% python3 -q
>>> import numpy as np
>>> import numpy.linalg as la
>>> np.set_printoptions(precision=3, suppress=True, linewidth=120, sign=" ")
>>> J = np.load("data.npy")
>>> print(J)
[[-1. -2.  0.  0.  0.  0.]
 [ 2. -3.  0.  0.  0.  0.]
 [ 0.  0. -1. -2. -3.  3.]
 [ 0.  0.  2.  3. -1.  0.]
 [ 0.  0. -1.  2.  0.  1.]
 [ 0.  0.  3. -2. -3. -1.]]
>>> print((J != 0).astype(int))
[[ 1  1  0  0  0  0]
 [ 1  1  0  0  0  0]
 [ 0  0  1  1  1  1]
 [ 0  0  1  1  1  0]
 [ 0  0  1  1  0  1]
 [ 0  0  1  1  1  1]]
>>> print(round(float(la.det(J)), 3))
224.0
>>> print((la.matrix_power((J != 0) + (J.T != 0) + np.eye(6), 6) > 0).astype(int))
[[ 1  1  0  0  0  0]
 [ 1  1  0  0  0  0]
 [ 0  0  1  1  1  1]
 [ 0  0  1  1  1  1]
 [ 0  0  1  1  1  1]
 [ 0  0  1  1  1  1]]
>>> print(np.round(np.abs(la.eigvals(J)).max(), 3))
4.0
>>> print((J - J.T) / 2)
[[ 0.  -2.   0.   0.   0.   0. ]
 [ 2.   0.   0.   0.   0.   0. ]
 [ 0.   0.   0.  -2.  -1.   0. ]
 [ 0.   0.   2.   0.  -1.5  1. ]
 [ 0.   0.   1.   1.5  0.   2. ]
 [ 0.   0.   0.  -1.  -2.   0. ]]
>>> print(np.allclose(J @ J.T, J.T @ J))
False
>>> print(la.matrix_power(J, 2))
[[ -3.   8.   0.   0.   0.   0.]
 [ -8.   5.   0.   0.   0.   0.]
 [  0.   0.   9. -16.  -4.  -9.]
 [  0.   0.   5.   3.  -9.   5.]
 [  0.   0.   8.   6.  -2.  -4.]
 [  0.   0.  -7. -16.  -4.   7.]]
>>> print(J @ J)
[[ -3.   8.   0.   0.   0.   0.]
 [ -8.   5.   0.   0.   0.   0.]
 [  0.   0.   9. -16.  -4.  -9.]
 [  0.   0.   5.   3.  -9.   5.]
 [  0.   0.   8.   6.  -2.  -4.]
 [  0.   0.  -7. -16.  -4.   7.]]
>>> print(round(float(la.det(J)), 3))
224.0
>>> vec = np.array([2, 0, 3, 0, 2, 3])
>>> h1 = np.maximum(J @ vec, 0)
>>> print(J.T @ h1)
[  8. -12.   8.  12.  -4.   0.]
>>> print(h1)
[ 0.  4.  0.  4.  0.  0.]
>>> print(np.maximum(J @ vec, 0) - np.maximum(-J @ vec, 0))
[-2.  4.  0.  4.  0.  0.]
>>> print(np.flatnonzero(h1 > 1e-9))
[ 1  3]
>>> arr = np.cumsum(np.array([[4, 1, 9, 4],
...     [4, 6, 2, 1],
...     [2, 5, 4, 6],
...     [3, 4, 2, 8],
...     [7, 2, 8, 1],
...     [1, 4, 1, 9],
...     [7, 8, 8, 1],
...     [4, 5, 4, 5],
...     [0, 3, 1, 8],
...     [1, 7, 0, 6],
...     [1, 8, 4, 6],
...     [8, 3, 4, 9],
...     [2, 0, 6, 1],
...     [1, 6, 0, 1],
...     [4, 5, 9, 9],
...     [1, 3, 8, 8],
...     [2, 0, 6, 1],
...     [8, 3, 9, 6],
...     [3, 7, 0, 4],
...     [8, 5, 0, 0],
...     [4, 2, 0, 6],
...     [6, 7, 6, 5],
...     [7, 1, 3, 0],
...     [8, 6, 0, 9],
...     [1, 2, 0, 6],
...     [0, 9, 1, 0],
...     [7, 9, 9, 8],
...     [6, 3, 9, 8],
...     [0, 6, 1, 7],
...     [1, 8, 9, 7],
...     [0, 1, 7, 6]]), axis=0)
>>> print(arr)
[[   4    1    9    4]
 [   8    7   11    5]
 [  10   12   15   11]
 [  13   16   17   19]
 [  20   18   25   20]
 [  21   22   26   29]
 [  28   30   34   30]
 [  32   35   38   35]
 [  32   38   39   43]
 [  33   45   39   49]
 [  34   53   43   55]
 [  42   56   47   64]
 [  44   56   53   65]
 [  45   62   53   66]
 [  49   67   62   75]
 [  50   70   70   83]
 [  52   70   76   84]
 [  60   73   85   90]
 [  63   80   85   94]
 [  71   85   85   94]
 [  75   87   85  100]
 [  81   94   91  105]
 [  88   95   94  105]
 [  96  101   94  114]
 [  97  103   94  120]
 [  97  112   95  120]
 [ 104  121  104  128]
 [ 110  124  113  136]
 [ 110  130  114  143]
 [ 111  138  123  150]
 [ 111  139  130  156]]
>>> Xs = (arr - arr.mean(axis=0)) / arr.std(axis=0)
>>> print(Xs.std(axis=0))
[ 1.  1.  1.  1.]
>>> beta = la.lstsq(np.delete(Xs, 0, axis=1), Xs[:, 0])[0]
>>> print(np.abs(beta).argmax())
0
>>> print(round(float(1 - np.var(Xs[:, 0] - np.delete(Xs, 0, axis=1) @ beta)), 3))
0.977
>>> z = arr[:, 3] > np.median(arr[:, 3])
>>> r0 = arr[z].mean(axis=0) - arr[~z].mean(axis=0)
>>> print(r0)
[ 59.338  66.717  61.554  75.121]
>>> print(np.round((((arr - arr.mean(axis=0)) @ r0 > 0) == z).mean(), 3))
0.968
>>> print(np.argsort(-np.abs(r0).round(6), kind="stable"))
[ 3  1  2  0]
>>> hat = arr @ la.solve(arr.T @ arr, arr.T)
>>> print(np.round(la.eigvalsh(hat), 3) + 0)
[ 0.  0.  0.  0.  0.  0.  0.  0.  0.  0.  0.  0.  0.  0.  0.  0.  0.  0.  0.  0.  0.  0.  0.  0.  0.  0.  0.  1.  1.
  1.  1.]
>>> print(round(np.trace(hat), 3))
4.0
>>> G = np.cov(arr, rowvar=False)
>>> print(np.median(arr, axis=0))
[ 50.  70.  70.  83.]
>>> print(la.eigvalsh(G)[::-1])
[ 6086.649    29.876    15.911     3.673]
>>> print(np.polyfit(arr[:, 0], arr[:, 3], 1))
[ 1.271  3.754]
>>> print(np.argsort(-arr.std(axis=0).round(6), kind="stable"))
[ 3  1  2  0]
>>> print(G)
[[ 1211.847  1394.708  1208.056  1539.771]
 [ 1394.708  1645.232  1420.797  1817.428]
 [ 1208.056  1420.797  1258.224  1583.017]
 [ 1539.771  1817.428  1583.017  2020.806]]
>>> out = np.c_[arr[:, :1] @ np.array([[9]]), np.array([1, 3, 1, 3, 1, 1, 2, 0, 3, 1, 2, 1, 1, 0, 2, 0, 0, 3, 3, 1, 0, 2, 3, 0, 1, 0, 1, 0, 0, 2, 3])]
>>> print(out)
[[  36    1]
 [  72    3]
 [  90    1]
 [ 117    3]
 [ 180    1]
 [ 189    1]
 [ 252    2]
 [ 288    0]
 [ 288    3]
 [ 297    1]
 [ 306    2]
 [ 378    1]
 [ 396    1]
 [ 405    0]
 [ 441    2]
 [ 450    0]
 [ 468    0]
 [ 540    3]
 [ 567    3]
 [ 639    1]
 [ 675    0]
 [ 729    2]
 [ 792    3]
 [ 864    0]
 [ 873    1]
 [ 873    0]
 [ 936    1]
 [ 990    0]
 [ 990    0]
 [ 999    2]
 [ 999    3]]
>>> print(np.round(la.norm(out - arr @ la.lstsq(arr, out)[0], axis=0), 3) + 0)
[ 0.     6.281]
>>> print(la.norm(la.qr(arr)[0].T @ out, axis=0) ** 2 / ((out ** 2).sum(axis=0) + 1e-12))
[ 1.     0.576]
